>>> import numpy as np
>>> from numpy import linalg as LA
>>> np.set_printoptions(suppress=True, linewidth=160)
>>> W0 = np.array([[1, -1], [1, 0], [1, 1], [1, 2], [1, 3], [1, 4], [1, 5]])
>>> f = np.array([4, -4])
>>> np.correlate(W0[1], W0[6], "full")
array([5, 1, 0])
>>> np.polyval(f, W0[1])
array([ 0, -4])
>>> np.convolve(W0[1], f)
array([ 4, -4,  0])
>>> np.array([np.convolve(row, f, "same") for row in W0])
array([[ 4, -8],
       [ 4, -4],
       [ 4,  0],
       [ 4,  4],
       [ 4,  8],
       [ 4, 12],
       [ 4, 16]])
>>> E = np.loadtxt("dump.csv", delimiter=",")
>>> E
array([[ 4.99,  3.23,  2.86,  4.98,  1.35,  1.11],
       [ 5.1 ,  2.81,  2.95,  4.87,  1.31,  1.31],
       [ 5.34,  2.88,  2.81,  5.41,  0.71,  1.21],
       [ 5.29,  3.12,  2.91,  4.52,  0.64,  0.75],
       [ 5.22,  3.21,  2.95,  5.04,  0.87,  1.15],
       [-0.12,  3.01, -0.09,  5.12,  1.33,  5.4 ],
       [ 0.05,  2.88, -0.19,  4.77,  1.42,  5.14],
       [ 0.01,  2.71, -0.16,  4.79,  0.51,  5.21],
       [-0.58,  3.04,  0.21,  4.95,  1.5 ,  5.06],
       [-0.08,  3.02, -0.08,  5.05,  0.83,  4.94],
       [ 3.23,  0.09,  2.55,  1.27,  3.07,  1.02],
       [ 2.96,  0.13,  2.14,  0.99,  3.8 ,  1.  ],
       [ 3.06,  0.23,  3.04,  0.67,  2.6 ,  0.9 ],
       [ 2.9 , -0.04,  2.77,  1.17,  2.42,  0.94],
       [ 2.58, -0.59,  2.82,  0.81,  3.09,  0.9 ]])
>>> P = E @ LA.solve(E.T @ E, E.T)
>>> np.allclose(P @ P, P)
True
>>> rng = np.random.default_rng(23827)
>>> z = rng.permutation(6)
>>> Y = E[:, z] * rng.choice([-1, 1], 6)
>>> Y
array([[ 1.11, -3.23, -4.99, -2.86,  1.35,  4.98],
       [ 1.31, -2.81, -5.1 , -2.95,  1.31,  4.87],
       [ 1.21, -2.88, -5.34, -2.81,  0.71,  5.41],
       [ 0.75, -3.12, -5.29, -2.91,  0.64,  4.52],
       [ 1.15, -3.21, -5.22, -2.95,  0.87,  5.04],
       [ 5.4 , -3.01,  0.12,  0.09,  1.33,  5.12],
       [ 5.14, -2.88, -0.05,  0.19,  1.42,  4.77],
       [ 5.21, -2.71, -0.01,  0.16,  0.51,  4.79],
       [ 5.06, -3.04,  0.58, -0.21,  1.5 ,  4.95],
       [ 4.94, -3.02,  0.08,  0.08,  0.83,  5.05],
       [ 1.02, -0.09, -3.23, -2.55,  3.07,  1.27],
       [ 1.  , -0.13, -2.96, -2.14,  3.8 ,  0.99],
       [ 0.9 , -0.23, -3.06, -3.04,  2.6 ,  0.67],
       [ 0.94,  0.04, -2.9 , -2.77,  2.42,  1.17],
       [ 0.9 ,  0.59, -2.58, -2.82,  3.09,  0.81]])
>>> U, _, VT = LA.svd(E.T @ Y)
>>> np.round(U @ VT, 2) + 0
array([[ 0.,  0., -1.,  0.,  0.,  0.],
       [ 0., -1.,  0.,  0.,  0.,  0.],
       [ 0.,  0.,  0., -1.,  0.,  0.],
       [ 0.,  0.,  0.,  0.,  0.,  1.],
       [ 0.,  0.,  0.,  0.,  1.,  0.],
       [ 1.,  0.,  0.,  0.,  0.,  0.]])
>>> cen = E - E.mean(axis=0)
>>> vecs = LA.svd(cen)[2][:3]
>>> Y = cen - cen @ vecs.T @ vecs
>>> np.round((cen @ vecs.T).std(axis=0), 2)
array([3.34, 2.39, 0.39])
>>> np.round(Y.std(axis=0), 2)
array([0.12, 0.17, 0.17, 0.13, 0.03, 0.1 ])
>>> round(LA.norm(Y) / LA.norm(cen), 2)
np.float64(0.08)
>>> LA.norm(Y, axis=1).round(6).argmax()
np.int64(8)
>>> cent = E[[0, 13]].astype(float)
>>> for _ in range(3):
...     z = LA.norm(E[:, None] - cent, axis=-1).argmin(axis=1)
...     cent = np.array([E[z == j].mean(axis=0) for j in range(2)])
... 
>>> z
array([0, 0, 0, 0, 0, 0, 0, 0, 0, 0, 1, 1, 1, 1, 1])
>>> np.bincount(z)
array([10,  5])
>>> np.round(cent[1] - cent[0], 2)
array([ 0.42, -3.03,  1.25, -3.97,  1.95, -2.18])
>>> feats = np.load("case13.npy")
>>> feats
array([[13., -3.,  6., -3.],
       [-3.,  5., -2.,  1.],
       [ 6., -2.,  8., -2.],
       [-3.,  1., -2.,  5.]])
>>> # symmetric, so the eigenvalues are real
>>> U, sig, VT = LA.svd(feats, full_matrices=False)
>>> (sig > 1e-8).sum()
np.int64(4)
>>> np.round(np.cumsum(sig ** 2) / np.sum(sig ** 2), 2)
array([0.88, 0.92, 0.96, 1.  ])
>>> np.round(U.T @ U, 2) + 0
array([[1., 0., 0., 0.],
       [0., 1., 0., 0.],
       [0., 0., 1., 0.],
       [0., 0., 0., 1.]])
>>> sig.round(2)
array([19.,  4.,  4.,  4.])
>>> np.round(VT @ VT.T, 2) + 0
array([[1., 0., 0., 0.],
       [0., 1., 0., 0.],
       [0., 0., 1., 0.],
       [0., 0., 0., 1.]])
>>> np.abs(U[:, 0]).round(6).argmax()
np.int64(0)
>>> vec = np.ones(4)
>>> for _ in range(4):
...     vec = feats @ vec
...     vec /= LA.norm(vec)
...     print(round(vec @ feats @ vec, 2))
... 
15.99
18.83
18.99
19.0
>>> round(LA.eigvalsh(feats)[-1], 2)
np.float64(19.0)
>>> vec.round(2)
array([ 0.78, -0.26,  0.52, -0.26])
>>> round(np.abs(LA.eigvals(feats)).max(), 2)
np.float64(19.0)
>>> (feats + feats.T) / 2
array([[13., -3.,  6., -3.],
       [-3.,  5., -2.,  1.],
       [ 6., -2.,  8., -2.],
       [-3.,  1., -2.,  5.]])
>>> assert feats == feats.T
Traceback (most recent call last):
  File "<python-input-47>", line 1, in <module>
    assert feats == feats.T
           ^^^^^^^^^^^^^^^^
ValueError: The truth value of an array with more than one element is ambiguous. Use a.any() or a.all()
>>> round(LA.det(feats), 2)
np.float64(1216.0)
>>> np.round(np.sort(np.abs(LA.eigvals(feats))), 2)
array([ 4.,  4.,  4., 19.])
>>> np.allclose(feats, feats.T)
True
>>> np.allclose(feats @ feats.T, feats.T @ feats)
True
>>> feats @ feats
array([[223., -69., 138., -69.],
       [-69.,  39., -46.,  23.],
       [138., -46., 108., -46.],
       [-69.,  23., -46.,  39.]])
